$ ipython --no-banner

In [1]: import numpy as np

In [2]: np.set_printoptions(precision=2, suppress=True, linewidth=120, sign=" ")

In [3]: F = np.load("block16.npy")

In [4]: print(F)
[[ -4.44  -2.3    5.55   2.03  22.98 -21.19 -11.41 -15.42 -27.92 -21.64  23.71  11.22  -2.33  -4.99 -14.61]
 [ -1.44  -0.04   7.17   2.55  23.72 -21.32 -13.05 -15.23 -27.14 -19.52  23.49  11.1   -1.76  -5.88 -14.02]
 [ -2.16  -2.75   6.91   1.97  24.5  -20.06 -12.1  -14.7  -27.72 -21.13  25.18  10.88  -3.84  -6.2  -14.18]
 [ -3.06  -4.56   6.16   3.07  25.35 -21.35 -13.88 -14.81 -27.54 -19.66  22.05  12.61  -2.93  -6.01 -15.9 ]
 [ -3.76  -4.16   6.37   1.48  24.11 -21.9  -11.36 -15.57 -27.07 -20.58  24.2   12.18  -1.43  -5.38 -13.57]
 [ -3.83  -4.18   4.01   3.9   22.72 -20.11 -11.71 -14.1  -26.56 -21.41  24.19  12.12  -3.71  -4.61 -14.03]
 [ -2.63  -3.08   5.48   1.73  22.81 -20.02 -12.72 -14.68 -26.95 -21.28  24.65  11.3   -1.86  -7.9  -14.  ]
 [ -3.1   -2.82   6.27   5.49  23.63 -19.59 -12.53 -14.9  -27.   -20.63  24.05  12.17  -1.97  -5.43 -14.3 ]
 [ -3.85  -1.18   5.8    1.97  24.03 -21.18 -12.05 -15.59 -25.39 -21.17  23.74  13.08  -2.89  -6.9  -15.3 ]
 [ -3.87  -3.14   6.1    2.82  24.25 -22.32  -9.71 -14.2  -25.16 -18.83  22.93  12.22  -2.29  -6.61 -14.27]
 [ -3.3   -1.79   7.44   3.15  25.33 -20.45 -12.4  -15.41 -27.23 -22.    22.99  10.61  -3.26  -7.67 -14.88]
 [ -3.82  -3.5    4.77   2.91  23.59 -20.38 -10.33 -14.98 -27.04 -21.18  24.44  11.04  -2.82  -6.31 -15.64]
 [ -4.1   -2.68   6.59   1.92  23.44 -19.92 -10.9  -15.17 -26.41 -21.34  24.78  11.2   -3.03  -6.58 -17.67]
 [ -3.72  -1.79   6.29   4.88  25.89 -18.62 -11.42 -14.56 -26.93 -20.03  23.15  12.15  -4.33  -6.81 -14.95]
 [ -3.09  -1.78   6.41   4.59  24.01 -21.96 -12.56 -15.6  -28.32 -21.2   24.18  12.16  -3.44  -6.98 -14.34]
 [ -2.86  -0.86   7.34   3.18  23.61 -22.33 -12.22 -15.08 -26.88 -22.81  23.72  12.81  -3.3   -5.41 -14.29]
 [ -3.32  -4.06   5.68   3.09  23.61 -20.01 -10.19 -13.39 -27.47 -21.58  23.93  13.12  -3.21  -6.19 -15.47]
 [ -3.64  -2.1    5.09   3.24  23.12 -20.78 -11.43 -15.38 -26.77 -21.62  23.74   9.84  -4.28  -5.69 -16.99]
 [ -4.26  -2.76   6.5    2.64  24.49 -22.35 -14.39 -14.6  -24.37 -21.01  23.36  11.66  -2.2   -6.38 -15.31]
 [ -2.39  -4.67   5.04   2.08  23.32 -18.49 -10.87 -12.62 -26.85 -22.09  23.84  12.96  -3.34  -6.05 -14.12]
 [ -2.94  -2.66   5.98   2.24  24.   -21.41 -12.28 -15.21 -26.   -21.55  23.09  12.47  -2.67  -5.43 -15.32]
 [ -3.53  -4.11   6.67   3.19  23.68 -20.43 -12.59 -16.2  -27.75 -20.61  23.21  11.62  -2.18  -6.23 -15.46]
 [ -3.36  -2.22   6.23   4.23  22.9  -20.37 -12.5  -14.6  -27.49 -21.4   22.84  11.44  -1.9   -4.77 -15.13]
 [ -4.43  -4.     5.19   2.58  24.32 -22.49 -12.27 -14.13 -28.62 -21.06  23.89  12.24  -2.62  -7.11 -16.34]
 [ -3.79  -2.27   5.33   1.23  24.3  -19.77 -12.45 -16.14 -26.54 -20.73  23.68  11.8   -1.37  -6.34 -14.18]
 [ -3.92  -1.8    6.29   2.47  23.91 -20.43 -12.18 -13.85 -28.45 -20.47  24.15  13.66  -2.73  -6.3  -15.35]
 [ -1.25  -2.65   5.06   1.73  24.04 -21.19 -11.66 -15.22 -27.82 -20.82  23.42  12.85  -3.78  -5.   -12.8 ]
 [ -2.44  -0.86   7.42   2.53  22.89 -20.2  -11.55 -15.16 -25.83 -20.77  24.52   9.87  -2.63  -5.03 -15.13]
 [ -4.38  -2.07   7.58   3.7   22.34 -22.22  -9.83 -13.31 -27.6  -20.35  24.61  10.87  -5.35  -5.04 -14.81]
 [ -3.67  -3.01   5.32   2.47  23.8  -20.72 -12.12 -15.94 -26.2  -21.71  23.45  13.73  -0.22  -6.33 -16.42]
 [ -2.63  -1.61   7.87   5.04  23.49 -20.94 -12.42 -16.27 -25.59 -21.75  23.17  11.37  -2.21  -6.11 -15.02]
 [ -2.79  -2.67   4.61   5.78  24.18 -21.87 -12.33 -14.73 -26.6  -21.7   25.09  11.61  -3.68  -6.47 -14.97]
 [ -2.99  -3.6    6.66   5.08  24.06 -20.67 -11.22 -15.09 -27.92 -21.24  22.52  13.16  -2.12  -5.62 -14.23]
 [ -2.92  -2.96   5.75   3.67  23.7  -21.05 -13.1  -13.83 -27.28 -20.94  25.14  13.14  -4.17  -6.26 -16.87]
 [ -3.02  -4.07   6.82   4.15  25.33 -20.08 -12.32 -14.59 -26.58 -20.22  25.18  11.67  -2.82  -6.7  -14.98]
 [ -3.92  -2.57   6.32   3.54  23.68 -21.87 -12.05 -14.08 -25.4  -21.    25.79  11.89  -1.61  -4.88 -14.16]
 [ -3.77  -2.71   4.88   1.99  22.04 -22.61 -12.33 -14.95 -26.74 -21.28  23.91  11.21  -4.89  -4.95 -16.12]
 [ -4.74  -3.26   5.01   2.13  23.66 -22.78 -13.09 -15.88 -24.54 -20.46  22.57  10.92  -1.9   -6.35 -14.77]
 [ -2.34  -2.97   4.59   3.71  25.89 -22.52 -12.26 -15.28 -26.45 -20.5   24.09  11.84  -2.65  -5.15 -15.22]
 [ -2.91  -4.16   5.86   1.96  23.44 -21.28 -12.42 -16.05 -26.35 -21.45  23.25  10.73  -2.64  -6.35 -14.17]
 [ -4.23  -3.61   5.91   3.31  23.94 -22.01 -11.24 -13.72 -26.94 -21.46  26.31  12.86  -3.44  -5.57 -15.58]
 [ -1.55  -2.83   5.96   3.11  25.77 -22.28 -11.69 -13.8  -27.25 -19.01  24.06  13.3   -3.19  -6.1  -15.55]
 [ -4.    -2.8    7.84   3.21  25.21 -21.43 -12.59 -15.77 -26.29 -21.35  24.36  11.13  -4.32  -5.57 -15.88]
 [ -3.14  -1.79   4.29   4.58  23.34 -20.37 -12.06 -15.23 -26.42 -20.73  25.54  10.93  -1.46  -5.98 -13.52]]

In [5]: Xc = (F - F.mean(axis=0)) / F.std(axis=0)

In [6]: print(np.argwhere(np.abs(Xc) > 2))
[[  1   0]
 [  1   1]
 [  3   6]
 [  3  10]
 [  5   2]
 [  6  13]
 [  7   3]
 [  9   6]
 [  9   9]
 [ 10  13]
 [ 12  14]
 [ 13   4]
 [ 13   5]
 [ 15   9]
 [ 17  11]
 [ 17  14]
 [ 18   6]
 [ 18   8]
 [ 19   5]
 [ 19   7]
 [ 26   0]
 [ 26  14]
 [ 27  11]
 [ 28   6]
 [ 28  12]
 [ 29  12]
 [ 31   3]
 [ 35  10]
 [ 36   4]
 [ 36  12]
 [ 37   8]
 [ 38   4]
 [ 40  10]
 [ 41   0]
 [ 41   4]
 [ 41   9]]

In [7]: beta = np.linalg.lstsq(np.delete(Xc, 6, axis=1), Xc[:, 6])[0]

In [8]: print(beta)
[-0.21 -0.02  0.01 -0.07 -0.17  0.22  0.19 -0.05  0.13  0.08  0.05 -0.2   0.1   0.13]

In [9]: print(np.abs(beta).argmax())
5

In [10]: print(round(float(1 - np.var(Xc[:, 6] - np.delete(Xc, 6, axis=1) @ beta)), 2))
0.27
